$ python3 -q
>>> import numpy as np
>>> np.set_printoptions(precision=3, suppress=True, linewidth=200)
>>> M = np.array([[4, -4, -5, 5], [-4, 0, -2, 1], [-5, -2, 0, -1], [5, 1, -1, -6]])
>>> theta = np.radians(45)
>>> Rm = np.eye(4)
>>> Rm[0, 0] = Rm[1, 1] = np.cos(theta)
>>> Rm[0, 1], Rm[1, 0] = -np.sin(theta), np.sin(theta)
>>> print(Rm)
[[ 0.707 -0.707  0.     0.   ]
 [ 0.707  0.707  0.     0.   ]
 [ 0.     0.     1.     0.   ]
 [ 0.     0.     0.     1.   ]]
>>> other = M @ Rm.T
>>> np.linalg.svd(M, compute_uv=False), np.linalg.svd(other, compute_uv=False)
(array([9.375, 9.304, 4.151, 2.08 ]), array([9.375, 9.304, 4.151, 2.08 ]))
>>> round(float(np.linalg.det(Rm)), 3), round(np.trace(Rm), 3)
(1.0, np.float64(3.414))
>>> np.abs(other - M).max(axis=0)
array([2.879, 4.   , 0.   , 0.   ])
>>> np.allclose(M @ M.T, other @ other.T)
True
>>> np.allclose(np.linalg.norm(M, axis=1), np.linalg.norm(other, axis=1))
True
>>> other.round(3) + 0
array([[ 5.657,  0.   , -5.   ,  5.   ],
       [-2.828, -2.828, -2.   ,  1.   ],
       [-2.121, -4.95 ,  0.   , -1.   ],
       [ 2.828,  4.243, -1.   , -6.   ]])
>>> ev, vecs = np.linalg.eigh(M)
>>> ev
array([-9.304, -4.151,  2.08 ,  9.375])
>>> np.linalg.eigvalsh(M @ M)
array([ 4.326, 17.228, 86.562, 87.883])
>>> np.round(vecs.T @ vecs, 3) + 0
array([[1., 0., 0., 0.],
       [0., 1., 0., 0.],
       [0., 0., 1., 0.],
       [0., 0., 0., 1.]])
>>> print(np.abs(vecs[:, -1]))
[0.829 0.234 0.422 0.282]
>>> np.linalg.svd(M, compute_uv=False)
array([9.375, 9.304, 4.151, 2.08 ])
>>> np.round(vecs.T @ M @ vecs, 3) + 0
array([[-9.304,  0.   ,  0.   ,  0.   ],
       [ 0.   , -4.151,  0.   ,  0.   ],
       [ 0.   ,  0.   ,  2.08 ,  0.   ],
       [ 0.   ,  0.   ,  0.   ,  9.375]])
>>> ev, vecs = np.linalg.eig(M)
>>> np.sort(np.linalg.eigvals(M @ M))
array([ 4.326, 17.228, 86.562, 87.883])
>>> print(round(np.prod(ev), 3))
753.0
>>> np.sort(np.linalg.eigvals(M.T))
array([-9.304, -4.151,  2.08 ,  9.375])
>>> np.sort(np.linalg.eigvals(np.linalg.inv(M)))
array([-0.241, -0.107,  0.107,  0.481])
>>> np.all(np.linalg.eigvalsh(M) > 0)
np.False_
>>> round(float(np.linalg.eigvalsh(M).min()), 3)
-9.304
>>> x = np.array([7, 8, 7, 7])
>>> h1 = np.maximum(M @ x, 0)
>>> M * (h1 > 1e-9)[:, None]
array([[0, 0, 0, 0],
       [0, 0, 0, 0],
       [0, 0, 0, 0],
       [0, 0, 0, 0]])
>>> np.flatnonzero(h1 > 1e-9)
array([], dtype=int64)
>>> h1
array([0, 0, 0, 0])
>>> np.maximum(M @ x, 0) - np.maximum(-M @ x, 0)
array([ -4, -35, -58,  -6])
